>>> import numpy as np
>>> np.set_printoptions(suppress=True, linewidth=200)
>>> F = np.loadtxt("x.csv", delimiter=",")
>>> F
array([[1.   , 0.5  , 0.25 , 0.125],
       [0.5  , 1.   , 0.5  , 0.25 ],
       [0.25 , 0.5  , 1.   , 0.5  ],
       [0.125, 0.25 , 0.5  , 1.   ]])
>>> vals, V = np.linalg.eigh(F)
>>> vec = np.array([2, -2, 1, 0])
>>> np.abs(F).sum(axis=1).max(), round(np.abs(vals).max(), 3)
(np.float64(2.25), np.float64(2.086))
>>> np.round(V * np.sqrt(vals) @ V.T, 3)
array([[0.963, 0.25 , 0.095, 0.04 ],
       [0.25 , 0.933, 0.243, 0.095],
       [0.095, 0.243, 0.933, 0.25 ],
       [0.04 , 0.095, 0.25 , 0.963]])
>>> np.round(np.linalg.eigvalsh(F[1:, 1:]), 3)
array([0.407, 0.75 , 1.843])
>>> np.round(V * np.maximum(vals, 0) @ V.T, 3)
array([[1.   , 0.5  , 0.25 , 0.125],
       [0.5  , 1.   , 0.5  , 0.25 ],
       [0.25 , 0.5  , 1.   , 0.5  ],
       [0.125, 0.25 , 0.5  , 1.   ]])
>>> (np.sign(V[:, -1].round(6)) == np.sign(V[0, -1].round(6))).astype(int)
array([1, 1, 1, 1])
>>> np.round(V * np.abs(vals) @ V.T, 3)
array([[1.   , 0.5  , 0.25 , 0.125],
       [0.5  , 1.   , 0.5  , 0.25 ],
       [0.25 , 0.5  , 1.   , 0.5  ],
       [0.125, 0.25 , 0.5  , 1.   ]])
>>> low = np.linalg.cholesky(F)
>>> F / np.sqrt(np.outer(np.diag(F), np.diag(F)))
array([[1.   , 0.5  , 0.25 , 0.125],
       [0.5  , 1.   , 0.5  , 0.25 ],
       [0.25 , 0.5  , 1.   , 0.5  ],
       [0.125, 0.25 , 0.5  , 1.   ]])
>>> np.linalg.eigvalsh(F).min() > 0
np.True_
>>> np.round(np.diag(low) ** 2, 3)
array([1.  , 0.75, 0.75, 0.75])
>>> F.sum(axis=1)
array([1.875, 2.25 , 2.25 , 1.875])
>>> np.diff(F, axis=0)
array([[-0.5  ,  0.5  ,  0.25 ,  0.125],
       [-0.25 , -0.5  ,  0.5  ,  0.25 ],
       [-0.125, -0.25 , -0.5  ,  0.5  ]])
>>> round(float(np.linalg.norm(F)), 3)
2.404
>>> np.round(np.linalg.svd(F, compute_uv=False), 3)
array([2.086, 1.   , 0.539, 0.375])
>>> np.abs(F).max()
np.float64(1.0)
>>> np.round(np.linalg.eigvals(F), 3)
array([2.086, 1.   , 0.539, 0.375])
>>> np.round(np.einsum("ij,ji->", F, F), 3)
np.float64(5.781)
>>> round(np.linalg.det(2 * F), 3), round(float(np.linalg.det(F)), 3)
(np.float64(6.75), 0.422)
>>> rng = np.random.default_rng(72)
>>> lab = rng.permutation(4)
>>> B = F[:, lab] * rng.choice([-1, 1], 4)
>>> B
array([[-0.25 , -0.125, -0.5  , -1.   ],
       [-0.5  , -0.25 , -1.   , -0.5  ],
       [-1.   , -0.5  , -0.5  , -0.25 ],
       [-0.5  , -1.   , -0.25 , -0.125]])
>>> Uu, _, Vt = np.linalg.svd(F.T @ B)
>>> np.round(Uu @ Vt, 3) + 0
array([[ 0.,  0.,  0., -1.],
       [ 0.,  0., -1.,  0.],
       [-1.,  0.,  0.,  0.],
       [ 0., -1.,  0.,  0.]])
>>> M = np.array([[-0.8, 1.9, -0.1, 1.0],
...     [-1.5, -0.3, -0.1, -0.1],
...     [-0.9, -0.4, -2.2, -0.7],
...     [1.4, 1.5, 0.9, 0.4],
...     [2.2, 0.5, 1.3, -0.8],
...     [0.3, -1.1, 0.2, -1.0]])
>>> M[:, 0] *= 10
>>> M
array([[ -8. ,   1.9,  -0.1,   1. ],
       [-15. ,  -0.3,  -0.1,  -0.1],
       [ -9. ,  -0.4,  -2.2,  -0.7],
       [ 14. ,   1.5,   0.9,   0.4],
       [ 22. ,   0.5,   1.3,  -0.8],
       [  3. ,  -1.1,   0.2,  -1. ]])
>>> # column 0 dominates
>>> B = M / np.linalg.norm(M, axis=1, keepdims=True)
>>> G = B @ B.T
>>> (np.abs(G) > 0.9).astype(int)
array([[1, 1, 1, 1, 1, 1],
       [1, 1, 1, 1, 1, 0],
       [1, 1, 1, 1, 1, 0],
       [1, 1, 1, 1, 1, 0],
       [1, 1, 1, 1, 1, 0],
       [1, 0, 0, 0, 0, 1]])
>>> np.argwhere(np.triu(np.abs(G) > 0.95, 1))
array([[0, 1],
       [0, 4],
       [0, 5],
       [1, 2],
       [1, 3],
       [1, 4],
       [2, 3],
       [2, 4],
       [3, 4]])
>>> round(float(np.degrees(np.arccos(np.clip(G[0, 2], -1, 1)))), 3)
23.292
